$ ipython --no-banner

In [1]: import numpy as np

In [2]: from numpy import linalg as LA

In [3]: np.set_printoptions(precision=2, suppress=True, linewidth=160)

In [4]: m1 = np.load("sample5.npy")

In [5]: m1
Out[5]: 
array([[-0.57,  0.96,  0.05],
       [ 0.59, -0.14,  0.75],
       [ 0.93, -1.  , -0.9 ],
       [ 0.78, -0.4 ,  0.89],
       [ 0.77, -1.  , -0.81],
       [ 0.53, -0.9 ,  0.09],
       [-0.53,  0.9 , -0.09],
       [-0.78,  1.  ,  0.74],
       [ 0.01, -0.62, -0.37],
       [-0.45,  0.98,  0.52],
       [ 0.44, -0.99, -0.62],
       [ 0.49, -0.79,  0.23],
       [-0.41, -0.28, -0.68],
       [ 0.49, -0.99, -0.61],
       [-0.72,  0.97, -0.25],
       [ 0.14,  0.58,  0.53],
       [ 0.84, -0.99,  0.26],
       [-0.45,  0.97,  0.39],
       [ 0.21,  0.47,  0.54],
       [ 0.29, -0.8 , -0.15],
       [ 0.73, -0.99, -0.13],
       [-0.26,  0.99,  0.83],
       [ 0.21,  0.47,  0.54],
       [ 0.05,  0.3 ,  0.24]])

In [6]: Z = m1[[4, 20]].astype(float)

In [7]: for _ in range(5):
   ...:     lab = LA.norm(m1[:, None] - Z, axis=-1).argmin(axis=1)
   ...:     Z = np.array([m1[lab == j].mean(axis=0) for j in range(2)])
   ...: 

In [8]: lab
Out[8]: array([1, 0, 0, 0, 0, 0, 1, 1, 0, 1, 0, 0, 0, 0, 1, 1, 0, 1, 1, 0, 0, 1, 1, 1])

In [9]: Z
Out[9]: 
array([[ 0.5 , -0.76, -0.16],
       [-0.29,  0.78,  0.37]])

In [10]: other = np.array([[2, 5, 4], [5, 3, 4], [2, 0, 1]])

In [11]: LA.matrix_rank(Z @ other)
Out[11]: np.int64(2)

In [12]: other.T @ Z.T
Out[12]: 
array([[-3.12,  4.07],
       [ 0.21,  0.91],
       [-1.21,  2.35]])

In [13]: th = np.radians(72)

In [14]: R = np.eye(3)

In [15]: R[0, 0] = R[2, 2] = np.cos(th)

In [16]: R[0, 2], R[2, 0] = -np.sin(th), np.sin(th)

In [17]: R
Out[17]: 
array([[ 0.31,  0.  , -0.95],
       [ 0.  ,  1.  ,  0.  ],
       [ 0.95,  0.  ,  0.31]])

In [18]: other = m1 @ R.T

In [19]: np.allclose(LA.norm(m1, axis=1), LA.norm(other, axis=1))
Out[19]: True

In [20]: np.abs(other - m1).max(axis=0)
Out[20]: array([1.39, 0.  , 1.51])

In [21]: M = np.array([[0.1, -0.8, 2.2],
    ...:     [0.8, 1.7, -0.3],
    ...:     [-0.3, -0.5, -0.5],
    ...:     [0.5, 0.0, -0.2],
    ...:     [-1.9, -2.2, 0.3],
    ...:     [-11.0, 33.0, 2.0],
    ...:     [-2.0, 0.2, -0.3],
    ...:     [-0.3, 0.8, -1.1],
    ...:     [1.7, 2.6, -1.2],
    ...:     [-1.3, -0.6, 1.0],
    ...:     [1.0, 1.1, -0.4],
    ...:     [-0.2, -0.8, 0.3],
    ...:     [1.5, 0.5, -0.4],
    ...:     [-0.1, 0.1, 0.2],
    ...:     [0.3, 0.0, 0.4],
    ...:     [0.1, -0.2, -1.0]])

In [22]: Xc = (M - M.mean(axis=0)) / M.std(axis=0)

In [23]: np.argwhere(np.abs(Xc) > 2)
Out[23]: 
array([[0, 2],
       [5, 0],
       [5, 1],
       [5, 2]])

In [24]: coef = LA.lstsq(np.delete(Xc, 1, axis=1), Xc[:, 1])[0]

In [25]: round(float(1 - np.var(Xc[:, 1] - np.delete(Xc, 1, axis=1) @ coef)), 2)
Out[25]: 0.8
